In [1]: import numpy as np

In [2]: import numpy.linalg as la

In [3]: np.set_printoptions(precision=3, suppress=True, linewidth=120)

In [4]: feats = np.load("sample10.npy")

In [5]: feats
Out[5]: 
array([[5., 0., 0., 0.],
       [0., 5., 4., 4.],
       [0., 4., 5., 4.],
       [0., 4., 4., 5.]])

In [6]: # symmetric

In [7]: def softmax(z):
   ...:     e = np.exp(z - z.max(axis=-1, keepdims=True))
   ...:     return e / e.sum(axis=-1, keepdims=True)
   ...: 

In [8]: softmax(feats).sum(axis=1)
Out[8]: array([1., 1., 1., 1.])

In [9]: softmax(feats[1] + 3)
Out[9]: array([0.004, 0.574, 0.211, 0.211])

In [10]: np.round(softmax(10 * feats[1]), 3) + 0
Out[10]: array([0., 1., 0., 0.])

In [11]: att = feats @ feats.T / np.sqrt(4)

In [12]: np.round(softmax(att), 3) + 0
Out[12]: 
array([[1.   , 0.   , 0.   , 0.   ],
       [0.   , 0.452, 0.274, 0.274],
       [0.   , 0.274, 0.452, 0.274],
       [0.   , 0.274, 0.274, 0.452]])

In [13]: np.round(softmax(att)[1] @ feats, 3) + 0
Out[13]: array([0.   , 4.452, 4.274, 4.274])

In [14]: softmax(att).round(6).argmax(axis=1)
Out[14]: array([0, 1, 2, 3])

In [15]: vals, V = la.eig(feats)

In [16]: np.sort(la.eigvals(la.inv(feats)))
Out[16]: array([0.077, 0.2  , 1.   , 1.   ])

In [17]: np.round(feats @ V[:, 0] - vals[0] * V[:, 0], 3) + 0
Out[17]: array([0., 0., 0., 0.])

In [18]: vals
Out[18]: array([ 1., 13.,  1.,  5.])

In [19]: np.sort(la.eigvals(feats.T))
Out[19]: array([ 1.,  1.,  5., 13.])

In [20]: (feats != 0).astype(int)
Out[20]: 
array([[1, 0, 0, 0],
       [0, 1, 1, 1],
       [0, 1, 1, 1],
       [0, 1, 1, 1]])

In [21]: (la.matrix_power((feats != 0) + (feats.T != 0) + np.eye(4), 4) > 0).astype(int)
Out[21]: 
array([[1, 0, 0, 0],
       [0, 1, 1, 1],
       [0, 1, 1, 1],
       [0, 1, 1, 1]])

In [22]: feats @ feats
Out[22]: 
array([[25.,  0.,  0.,  0.],
       [ 0., 57., 56., 56.],
       [ 0., 56., 57., 56.],
       [ 0., 56., 56., 57.]])

In [23]: np.flatnonzero(la.matrix_power((feats != 0) + (feats.T != 0) + np.eye(4), 4)[0])
Out[23]: array([0])

In [24]: np.round(la.det(feats), 3)
Out[24]: np.float64(65.0)

In [25]: hat = np.triu(np.array([[1, -2, -2, 3], [-1, -2, 0, 1], [-3, -2, 1, 1], [-1, 1, -1, 3]]), 1) + np.eye(4)

In [26]: out = hat @ feats @ la.inv(hat)

In [27]: out
Out[27]: 
array([[  5.,   4.,   4., -24.],
       [  0.,   9.,   8.,  -8.],
       [  0.,   8.,   9.,  -8.],
       [  0.,   4.,   4.,  -3.]])

In [28]: np.trace(out), np.trace(feats)
Out[28]: (np.float64(20.0), np.float64(20.0))

In [29]: np.round(la.det(out), 3)
Out[29]: np.float64(65.0)

In [30]: O, V = la.qr(out[:, :1])[0], la.qr(out[:, 1:])[0]

In [31]: sig = la.svd(O.T @ V, compute_uv=False)

In [32]: (sig > 0.9).sum()
Out[32]: np.int64(1)

In [33]: np.degrees(np.arccos(sig.clip(0, 1)))
Out[33]: array([2.046])

In [34]: A = np.array([[-5, -4, 1, 8, -2, -4, 1],
    ...:     [2, 2, 5, -4, 4, 2, -5],
    ...:     [1, 5, 0, 0, -5, 0, 3]])

In [35]: u, g = A[0], A[2]

In [36]: u @ g
Out[36]: np.int64(-12)

In [37]: u @ u
Out[37]: np.int64(127)

In [38]: p = (u @ g) / (u @ u) * u

In [39]: np.outer(u, g)
Out[39]: 
array([[ -5, -25,   0,   0,  25,   0, -15],
       [ -4, -20,   0,   0,  20,   0, -12],
       [  1,   5,   0,   0,  -5,   0,   3],
       [  8,  40,   0,   0, -40,   0,  24],
       [ -2, -10,   0,   0,  10,   0,  -6],
       [ -4, -20,   0,   0,  20,   0, -12],
       [  1,   5,   0,   0,  -5,   0,   3]])

In [40]: p
Out[40]: array([ 0.472,  0.378, -0.094, -0.756,  0.189,  0.378, -0.094])

In [41]: (g - p) @ u
Out[41]: np.float64(0.0)

In [42]: round(la.norm(u + g) ** 2 + la.norm(u - g) ** 2, 3)
Out[42]: np.float64(374.0)

In [43]: x = np.array([3, -2, -3, 1, -2, -3, 1])

In [44]: a = np.maximum(A @ x, 0)

In [45]: np.maximum(A @ x, 0) - np.maximum(-A @ x, 0)
Out[45]: array([ 15, -36,   6])

In [46]: A * (a > 1e-9)[:, None]
Out[46]: 
array([[-5, -4,  1,  8, -2, -4,  1],
       [ 0,  0,  0,  0,  0,  0,  0],
       [ 1,  5,  0,  0, -5,  0,  3]])

In [47]: E = np.array([[4, 2, 0], [2, 1, 0], [0, 0, 0]])

In [48]: # symmetric, so the eigenvalues are real

In [49]: np.round(la.det(E), 3)
Out[49]: np.float64(0.0)

In [50]: (E - E.T) / 2
Out[50]: 
array([[0., 0., 0.],
       [0., 0., 0.],
       [0., 0., 0.]])

In [51]: np.allclose(E, E.T)
Out[51]: True

In [52]: (E + E.T) / 2
Out[52]: 
array([[4., 2., 0.],
       [2., 1., 0.],
       [0., 0., 0.]])

In [53]: m1 = np.loadtxt("data.csv", delimiter=",")

In [54]: m1
Out[54]: 
array([[-0.2  , -0.868, -0.4  ,  0.3  , -0.3  , -0.4  ,  0.1  ,  1.5  ,  0.8  ],
       [-1.9  , -2.093,  0.5  ,  0.7  ,  0.8  , -0.2  ,  1.6  ,  1.   , -0.4  ],
       [ 0.1  , -0.588,  0.6  ,  0.2  ,  1.   ,  0.5  , -1.3  ,  0.3  , -0.9  ],
       [-1.   ,  2.4  , -0.8  , -0.8  , -0.3  ,  0.1  , -0.3  , -0.6  , -1.1  ],
       [ 1.7  ,  1.506, -1.7  , -0.5  ,  0.9  , -1.9  , -0.4  ,  0.4  , -0.2  ],
       [ 0.   ,  0.314,  0.   , -0.1  ,  1.1  , -0.2  , -2.5  , -0.9  ,  0.5  ],
       [ 1.2  ,  1.201,  0.5  , -0.4  ,  0.2  ,  0.1  , -0.6  ,  0.8  ,  0.2  ],
       [ 0.4  ,  0.299,  2.2  , -0.1  ,  0.4  ,  0.5  , -0.5  ,  0.1  ,  0.7  ],
       [-1.1  ,  3.943, -0.2  , -1.3  ,  1.6  , -0.6  ,  0.3  , -0.2  ,  0.4  ],
       [ 0.7  , -0.322, -0.6  ,  0.1  ,  0.2  ,  0.1  , -0.2  , -0.8  ,  0.3  ],
       [-0.7  ,  2.117,  0.9  , -0.7  , -1.3  , -1.9  , -0.9  , -0.3  , -0.6  ],
       [ 0.6  , -5.431,  1.7  ,  1.8  , -2.7  ,  1.2  , -0.3  ,  0.6  , -0.2  ],
       [-1.   ,  1.196,  2.2  , -0.4  ,  0.1  , -0.6  , -2.3  , -0.9  , -1.3  ],
       [ 1.3  ,  7.502, -1.5  , -2.5  ,  0.5  , -0.8  , -2.   ,  1.   ,  1.2  ],
       [-0.3  ,  1.172, -0.9  , -0.4  , -0.3  ,  0.6  , -2.4  ,  0.1  , -0.7  ],
       [-0.8  , -2.416,  1.6  ,  0.8  , -0.7  , -1.4  , -0.9  ,  0.5  , -1.   ],
       [-0.4  , -2.7  ,  0.6  ,  0.9  ,  0.1  , -1.4  , -0.8  ,  1.5  ,  1.7  ]])

In [55]: left, sig, vt = la.svd(m1)

In [56]: np.argmax(sig[:-1] / (sig[1:] + 1e-6)) + 1
Out[56]: np.int64(8)

In [57]: out = left[:, :8] @ np.diag(sig[:8]) @ vt[:8]

In [58]: np.round(la.norm(m1 - out, 2), 3), np.round(sig[8], 3)
Out[58]: (np.float64(0.016), np.float64(0.016))

In [59]: K = np.loadtxt("case10.csv", delimiter=",")

In [60]: K
Out[60]: 
array([[3., 0., 0., 0., 0., 0., 0.],
       [0., 1., 0., 0., 0., 0., 0.],
       [0., 0., 0., 0., 0., 0., 0.],
       [0., 0., 0., 3., 0., 0., 0.],
       [0., 0., 0., 0., 2., 0., 0.],
       [0., 0., 0., 0., 0., 0., 0.],
       [0., 0., 0., 0., 0., 0., 0.]])

In [61]: # equal to its transpose

In [62]: (la.matrix_power((K != 0) + (K.T != 0) + np.eye(7), 7) > 0).astype(int)
Out[62]: 
array([[1, 0, 0, 0, 0, 0, 0],
       [0, 1, 0, 0, 0, 0, 0],
       [0, 0, 1, 0, 0, 0, 0],
       [0, 0, 0, 1, 0, 0, 0],
       [0, 0, 0, 0, 1, 0, 0],
       [0, 0, 0, 0, 0, 1, 0],
       [0, 0, 0, 0, 0, 0, 1]])

In [63]: K @ K
Out[63]: 
array([[9., 0., 0., 0., 0., 0., 0.],
       [0., 1., 0., 0., 0., 0., 0.],
       [0., 0., 0., 0., 0., 0., 0.],
       [0., 0., 0., 9., 0., 0., 0.],
       [0., 0., 0., 0., 4., 0., 0.],
       [0., 0., 0., 0., 0., 0., 0.],
       [0., 0., 0., 0., 0., 0., 0.]])
